$ python3 -q
>>> import numpy as np
>>> np.set_printoptions(precision=2, suppress=True, linewidth=140)
>>> rd = lambda a: np.round(a, 2) + 0
>>> m1 = np.loadtxt("run9.csv", delimiter=",")
>>> rd(m1)
array([[ 0.68,  0.43, -0.16, -0.1 ],
       [ 0.43,  0.43,  0.21,  0.13],
       [-0.16,  0.21,  0.92, -0.05],
       [-0.1 ,  0.13, -0.05,  0.97]])
>>> left, sv, vt = np.linalg.svd(m1)
>>> rd(sv)
array([1., 1., 1., 0.])
>>> B = left[:, :3] @ np.diag(sv[:3]) @ vt[:3]
>>> rd(np.abs(m1 - B).max())
np.float64(0.0)
>>> feats = np.array([[1, 0, 0, 0], [0, 0, 1, 0], [0, 1, 0, 0], [0, 0, 0, 1]])
>>> feats
array([[1, 0, 0, 0],
       [0, 0, 1, 0],
       [0, 1, 0, 0],
       [0, 0, 0, 1]])
>>> np.flatnonzero(np.linalg.matrix_power((feats != 0) + (feats.T != 0) + np.eye(4), 4)[1])
array([1, 2])
>>> (feats != 0).astype(int)
array([[1, 0, 0, 0],
       [0, 0, 1, 0],
       [0, 1, 0, 0],
       [0, 0, 0, 1]])
>>> rd(np.linalg.det(feats))
np.float64(-1.0)
>>> X = np.loadtxt("case7.csv", delimiter=",")
>>> X
array([[ -0.71,  -2.14,   4.83],
       [-17.08,  -3.98,  -6.54],
       [ -1.59,  -2.42,   1.16],
       [-19.98,  -4.82,  -4.96],
       [-16.77,  -4.33,  -9.16],
       [-16.16,  -3.16,  -6.18],
       [  4.35,  14.29,  -2.24],
       [-16.32,  -5.07,  -7.37],
       [  4.12,  13.19,  -3.85],
       [-15.61,  -4.2 ,  -5.96],
       [  5.6 ,  13.77,  -2.69],
       [-15.78,  -3.01,  -8.87],
       [-17.73,  -5.14,  -6.24],
       [  3.9 ,  12.35,  -2.05],
       [ -2.1 ,  -1.26,   2.75],
       [-16.86,  -3.72,  -6.14],
       [  3.97,  13.83,  -1.1 ],
       [-15.41,  -3.83,  -6.85],
       [  2.43,  12.6 ,  -3.95],
       [-16.55,  -4.86,  -7.69],
       [  3.06,  13.03,  -3.23],
       [  4.1 ,  12.07,  -3.16]])
>>> cen = (X - X.mean(axis=0)) / X.std(axis=0)
>>> rd(cen.std(axis=0))
array([1., 1., 1.])
>>> beta = np.linalg.lstsq(np.delete(cen, 1, axis=1), cen[:, 1])[0]
>>> np.abs(beta).argmax()
np.int64(0)
>>> rd(beta)
array([ 1.25, -0.51])
>>> u = np.array([3, 0])
>>> np.polyval(u, X[4])
array([-50.31, -12.99, -27.48])
>>> np.convolve(X[4], u)
array([-50.31, -12.99, -27.48,   0.  ])
>>> W0 = np.load("layer17.npy")
>>> W0
array([[ 0,  0,  0],
       [ 5,  1,  1],
       [ 0,  0,  0],
       [ 2, -5, -5],
       [ 0,  0,  0],
       [ 0,  0,  0],
       [-1,  4,  5],
       [ 0,  0,  0],
       [ 2, -5, -5],
       [-1,  4,  5]])
>>> idx = W0[:, 2] > np.median(W0[:, 2])
>>> u = W0[idx].mean(axis=0) - W0[~idx].mean(axis=0)
>>> ((W0 - W0.mean(axis=0)) @ u > 0).astype(int)
array([0, 1, 0, 0, 0, 0, 1, 0, 0, 1])
>>> (((W0 - W0.mean(axis=0)) @ u > 0) == idx).mean()
np.float64(1.0)
>>> arr = np.load("data.npy")
>>> arr
array([[-0.82, -0.74, -1.2 , -0.1 ],
       [-0.74,  0.58, -0.24,  0.42],
       [-1.2 , -0.24,  0.87, -1.3 ],
       [-0.1 ,  0.42, -1.3 , -0.63]])
>>> arr.reshape(-1, 2)
array([[-0.82, -0.74],
       [-1.2 , -0.1 ],
       [-0.74,  0.58],
       [-0.24,  0.42],
       [-1.2 , -0.24],
       [ 0.87, -1.3 ],
       [-0.1 ,  0.42],
       [-1.3 , -0.63]])
>>> arr.ravel(order="F")
array([-0.82, -0.74, -1.2 , -0.1 , -0.74,  0.58, -0.24,  0.42, -1.2 , -0.24,  0.87, -1.3 , -0.1 ,  0.42, -1.3 , -0.63])
>>> T = arr.reshape(4, 2, -1)
>>> rd(T.sum(axis=1))
array([[-2.02, -0.84],
       [-0.98,  1.  ],
       [-0.33, -1.54],
       [-1.4 , -0.21]])
>>> vals, V = np.linalg.eigh(arr)
>>> rd(vals.sum()), np.trace(arr)
(np.float64(0.0), np.float64(0.0))
>>> rd(V.T @ arr @ V)
array([[-2.  ,  0.  ,  0.  ,  0.  ],
       [ 0.  , -1.01,  0.  ,  0.  ],
       [ 0.  ,  0.  ,  1.  ,  0.  ],
       [ 0.  ,  0.  ,  0.  ,  2.  ]])
>>> np.unique(vals.round(6) + 0, return_counts=True)[1]
array([1, 1, 1, 1])
>>> rd(vals)
array([-2.  , -1.01,  1.  ,  2.  ])
>>> rd(np.linalg.svd(arr, compute_uv=False))
array([2.  , 2.  , 1.01, 1.  ])
>>> rd(np.linalg.eigvalsh(arr + 2 * np.eye(4)))
array([0.  , 0.99, 3.  , 4.  ])
